% python3 -q
>>> import numpy as np
>>> np.set_printoptions(precision=1, suppress=True, linewidth=160, legacy="1.25")
>>> rnd = lambda a: np.round(a, 1) + 0
>>> E = np.load("data.npy")
>>> print(E)
[[2. 1. 0. 0. 0. 0. 0. 0. 0. 0. 0. 0. 0.]
 [0. 2. 1. 0. 0. 0. 0. 0. 0. 0. 0. 0. 0.]
 [0. 0. 2. 1. 0. 0. 0. 0. 0. 0. 0. 0. 0.]
 [0. 0. 0. 2. 1. 0. 0. 0. 0. 0. 0. 0. 0.]
 [0. 0. 0. 0. 2. 1. 0. 0. 0. 0. 0. 0. 0.]
 [0. 0. 0. 0. 0. 2. 1. 0. 0. 0. 0. 0. 0.]
 [0. 0. 0. 0. 0. 0. 2. 1. 0. 0. 0. 0. 0.]
 [0. 0. 0. 0. 0. 0. 0. 2. 1. 0. 0. 0. 0.]
 [0. 0. 0. 0. 0. 0. 0. 0. 2. 1. 0. 0. 0.]
 [0. 0. 0. 0. 0. 0. 0. 0. 0. 2. 1. 0. 0.]
 [0. 0. 0. 0. 0. 0. 0. 0. 0. 0. 2. 1. 0.]
 [0. 0. 0. 0. 0. 0. 0. 0. 0. 0. 0. 2. 1.]
 [0. 0. 0. 0. 0. 0. 0. 0. 0. 0. 0. 0. 2.]]
>>> print(np.allclose(E @ E.T, E.T @ E))
False
>>> print(rnd(np.abs(np.linalg.eigvals(E)).max()))
2.0
>>> print(np.allclose(E, E.T))
False
>>> print(np.trace(E))
26.0
>>> rng = np.random.default_rng(68045)
>>> z = rng.permutation(13)
>>> print(z)
[ 0 10  3  8  9  7  2  5  6  1  4 12 11]
>>> Y = E[z][:, z]
>>> print(rnd(np.sort(np.abs(np.linalg.eigvals(Y)))))
[2. 2. 2. 2. 2. 2. 2. 2. 2. 2. 2. 2. 2.]
>>> print(np.trace(Y))
26.0
>>> print(np.allclose(Y, E))
False
>>> Y = np.linalg.inv(E)
>>> print(np.allclose(Y, E.T))
False
>>> arr = np.loadtxt("run16.csv", delimiter=",")
>>> print(arr)
[[0. 0. 1. 0. 0. 0. 0. 0. 0. 0.]
 [0. 0. 1. 0. 0. 0. 0. 0. 0. 0.]
 [1. 1. 0. 0. 0. 0. 0. 0. 0. 0.]
 [0. 0. 0. 0. 1. 1. 0. 0. 0. 0.]
 [0. 0. 0. 1. 0. 0. 0. 0. 0. 0.]
 [0. 0. 0. 1. 0. 0. 0. 0. 0. 0.]
 [0. 0. 0. 0. 0. 0. 0. 0. 0. 0.]
 [0. 0. 0. 0. 0. 0. 0. 0. 0. 0.]
 [0. 0. 0. 0. 0. 0. 0. 0. 0. 0.]
 [0. 0. 0. 0. 0. 0. 0. 0. 0. 0.]]
>>> vals, vecs = np.linalg.eigh(arr)
>>> print(rnd(np.linalg.eigvalsh(arr @ arr)))
[0. 0. 0. 0. 0. 0. 2. 2. 2. 2.]
>>> print(rnd(vals.sum()), np.trace(arr))
0.0 0.0
>>> print(rnd(vecs.T @ arr @ vecs))
[[-1.4  0.   0.   0.   0.   0.   0.   0.   0.   0. ]
 [ 0.  -1.4  0.   0.   0.   0.   0.   0.   0.   0. ]
 [ 0.   0.   0.   0.   0.   0.   0.   0.   0.   0. ]
 [ 0.   0.   0.   0.   0.   0.   0.   0.   0.   0. ]
 [ 0.   0.   0.   0.   0.   0.   0.   0.   0.   0. ]
 [ 0.   0.   0.   0.   0.   0.   0.   0.   0.   0. ]
 [ 0.   0.   0.   0.   0.   0.   0.   0.   0.   0. ]
 [ 0.   0.   0.   0.   0.   0.   0.   0.   0.   0. ]
 [ 0.   0.   0.   0.   0.   0.   0.   0.   1.4  0. ]
 [ 0.   0.   0.   0.   0.   0.   0.   0.   0.   1.4]]
>>> print((vals > 1e-8).sum(), (vals < -1e-8).sum())
2 2
>>> print(rnd(vals))
[-1.4 -1.4  0.   0.   0.   0.   0.   0.   1.4  1.4]
>>> U, sv, vt = np.linalg.svd(arr)
>>> print(np.argmax(sv[:-1] / (sv[1:] + 1e-6)) + 1)
4
>>> Y = U[:, :4] @ np.diag(sv[:4]) @ vt[:4]
>>> print(rnd(np.abs(arr - Y).max()))
0.0
>>> print(rnd(np.linalg.norm(arr - Y) / np.linalg.norm(arr)))
0.0
>>> print(rnd(Y))
[[0. 0. 1. 0. 0. 0. 0. 0. 0. 0.]
 [0. 0. 1. 0. 0. 0. 0. 0. 0. 0.]
 [1. 1. 0. 0. 0. 0. 0. 0. 0. 0.]
 [0. 0. 0. 0. 1. 1. 0. 0. 0. 0.]
 [0. 0. 0. 1. 0. 0. 0. 0. 0. 0.]
 [0. 0. 0. 1. 0. 0. 0. 0. 0. 0.]
 [0. 0. 0. 0. 0. 0. 0. 0. 0. 0.]
 [0. 0. 0. 0. 0. 0. 0. 0. 0. 0.]
 [0. 0. 0. 0. 0. 0. 0. 0. 0. 0.]
 [0. 0. 0. 0. 0. 0. 0. 0. 0. 0.]]
>>> print(rnd(np.linalg.norm(arr - Y, 2)), rnd(sv[4]))
0.0 0.0
>>> print(rnd(np.linalg.det(arr)))
0.0
>>> mat = np.loadtxt("block16.csv", delimiter=",")
>>> print(mat)
[[-0.6 -2.2  0.8  1.4 -0.4  0.3  0.8 -0.8  0.5 -0.8 -0.2 -1.2]
 [-1.8  0.1  0.1 -1.2 -0.1 -2.7 -0.5  0.5  0.1  0.4  0.4  0.8]
 [-0.6 -0.1  0.5 -0.3 -0.3 -1.2  0.8 -0.8 -0.6 -1.4  0.9 -0.8]
 [ 0.  -0.9  0.6 -0.3  0.9 -0.3 -1.2  0.4 -1.  -0.3 -0.1  0.6]
 [-0.8 -1.7  0.4  0.7  1.1 -1.1  0.   2.2 -1.2 -1.3 -0.7 -1. ]
 [-0.6 -2.7  1.   1.1 -0.8  0.7  0.7 -0.9  1.1 -0.6 -0.2 -0.7]]
>>> def softmax(z):
...     e = np.exp(z - z.max(axis=-1, keepdims=True))
...     return e / e.sum(axis=-1, keepdims=True)
... 
>>> print(rnd(softmax(mat[2] + 3)))
[0.  0.1 0.1 0.1 0.1 0.  0.2 0.  0.  0.  0.2 0. ]
>>> scores = mat @ mat.T / np.sqrt(12)
>>> print(rnd(softmax(scores)))
[[0.4 0.  0.  0.  0.1 0.5]
 [0.  0.9 0.  0.  0.  0. ]
 [0.1 0.1 0.5 0.1 0.1 0.1]
 [0.1 0.1 0.1 0.3 0.3 0.1]
 [0.  0.  0.  0.  0.9 0. ]
 [0.3 0.  0.  0.  0.  0.6]]
>>> print(softmax(scores).round(6).argmax(axis=1))
[5 1 2 3 4 5]
>>> G = mat.T @ mat
>>> print(rnd(np.trace(G)), rnd((mat ** 2).sum()))
68.1 68.1
>>> print(np.linalg.matrix_rank(G))
6
>>> print(rnd(mat.mean(axis=0)))
[-0.7 -1.2  0.6  0.2  0.1 -0.7  0.1  0.1 -0.2 -0.7  0.  -0.4]
>>> print(np.unravel_index(np.abs(mat).argmax(), mat.shape))
(1, 5)
>>> print(rnd(mat.sum(axis=0)))
[-4.4 -7.5  3.4  1.4  0.4 -4.3  0.6  0.6 -1.1 -4.   0.1 -2.3]
>>> print(rnd(mat - mat[0]))
[[ 0.   0.   0.   0.   0.   0.   0.   0.   0.   0.   0.   0. ]
 [-1.2  2.3 -0.7 -2.6  0.3 -3.  -1.3  1.3 -0.4  1.2  0.6  2. ]
 [ 0.   2.1 -0.3 -1.7  0.1 -1.5  0.   0.  -1.1 -0.6  1.1  0.4]
 [ 0.6  1.3 -0.2 -1.7  1.3 -0.6 -2.   1.2 -1.5  0.5  0.1  1.8]
 [-0.2  0.5 -0.4 -0.7  1.5 -1.4 -0.8  3.  -1.7 -0.5 -0.5  0.2]
 [ 0.  -0.5  0.2 -0.3 -0.4  0.4 -0.1 -0.1  0.6  0.2  0.   0.5]]
>>> print(rnd(np.diff(mat, axis=0)))
[[-1.2  2.3 -0.7 -2.6  0.3 -3.  -1.3  1.3 -0.4  1.2  0.6  2. ]
 [ 1.2 -0.2  0.4  0.9 -0.2  1.5  1.3 -1.3 -0.7 -1.8  0.5 -1.6]
 [ 0.6 -0.8  0.1  0.   1.2  0.9 -2.   1.2 -0.4  1.1 -1.   1.4]
 [-0.8 -0.8 -0.2  1.   0.2 -0.8  1.2  1.8 -0.2 -1.  -0.6 -1.6]
 [ 0.2 -1.   0.6  0.4 -1.9  1.8  0.7 -3.1  2.3  0.7  0.5  0.3]]
>>> print(rnd(np.linalg.norm(arr) ** 2 / np.linalg.norm(arr, 2) ** 2))
4.0
>>> print(rnd(np.linalg.norm(arr, 2)))
1.4
>>> Y = np.array([[2, 2, 0],
...     [-2, -2, -2],
...     [-1, 2, 1],
...     [2, -1, -2],
...     [2, 1, 1],
...     [2, -1, -1],
...     [-2, 0, -1],
...     [-1, -2, -1],
...     [-1, 1, 2],
...     [2, -1, 0],
...     [-2, -2, 0],
...     [-2, -2, -2]])
>>> print(np.linalg.matrix_rank(mat @ Y))
3
>>> W0 = np.load("x.npy")
>>> print(W0)
[[2 2 3 3 1 0 1 3 1]
 [1 2 2 3 3 1 0 1 3]
 [3 1 2 2 3 3 1 0 1]
 [1 3 1 2 2 3 3 1 0]
 [0 1 3 1 2 2 3 3 1]
 [1 0 1 3 1 2 2 3 3]
 [3 1 0 1 3 1 2 2 3]
 [3 3 1 0 1 3 1 2 2]
 [2 3 3 1 0 1 3 1 2]]
>>> Y = W0[0, 0] * W0[1:] - np.outer(W0[1:, 0], W0[0])
>>> print(Y)
[[ 0  2  1  3  5  2 -1 -1  5]
 [ 0 -4 -5 -5  3  6 -1 -9 -1]
 [ 0  4 -1  1  3  6  5 -1 -1]
 [ 0  2  6  2  4  4  6  6  2]
 [ 0 -2 -1  3  1  4  3  3  5]
 [ 0 -4 -9 -7  3  2  1 -5  3]
 [ 0  0 -7 -9 -1  6 -1 -5  1]
 [ 0  2  0 -4 -2  2  4 -4  2]]
>>> print(np.linalg.matrix_rank(Y), np.linalg.matrix_rank(W0))
8 9
>>> print(W0[:, 0] / W0[0, 0])
[1.  0.5 1.5 0.5 0.  0.5 1.5 1.5 1. ]
>>> print(rnd(softmax(Y[2])))
[0.  0.1 0.  0.  0.  0.6 0.2 0.  0. ]
>>> print(rnd(softmax(10 * Y[2])))
[0. 0. 0. 0. 0. 1. 0. 0. 0.]
>>> scores = Y @ Y.T / np.sqrt(9)
>>> print(rnd(softmax(scores)[2] @ Y))
[ 0.  4. -1.  1.  3.  6.  5. -1. -1.]
>>> print(rnd(softmax(scores + np.triu(np.full(scores.shape, -np.inf), 1))))
[[1.  0.  0.  0.  0.  0.  0.  0. ]
 [0.  1.  0.  0.  0.  0.  0.  0. ]
 [0.  0.  1.  0.  0.  0.  0.  0. ]
 [0.  0.  0.  1.  0.  0.  0.  0. ]
 [0.  0.  0.  0.  1.  0.  0.  0. ]
 [0.  0.  0.  0.  0.  1.  0.  0. ]
 [0.  0.  0.  0.  0.  0.  1.  0. ]
 [0.  0.  0.  0.  0.  0.  0.8 0.2]]
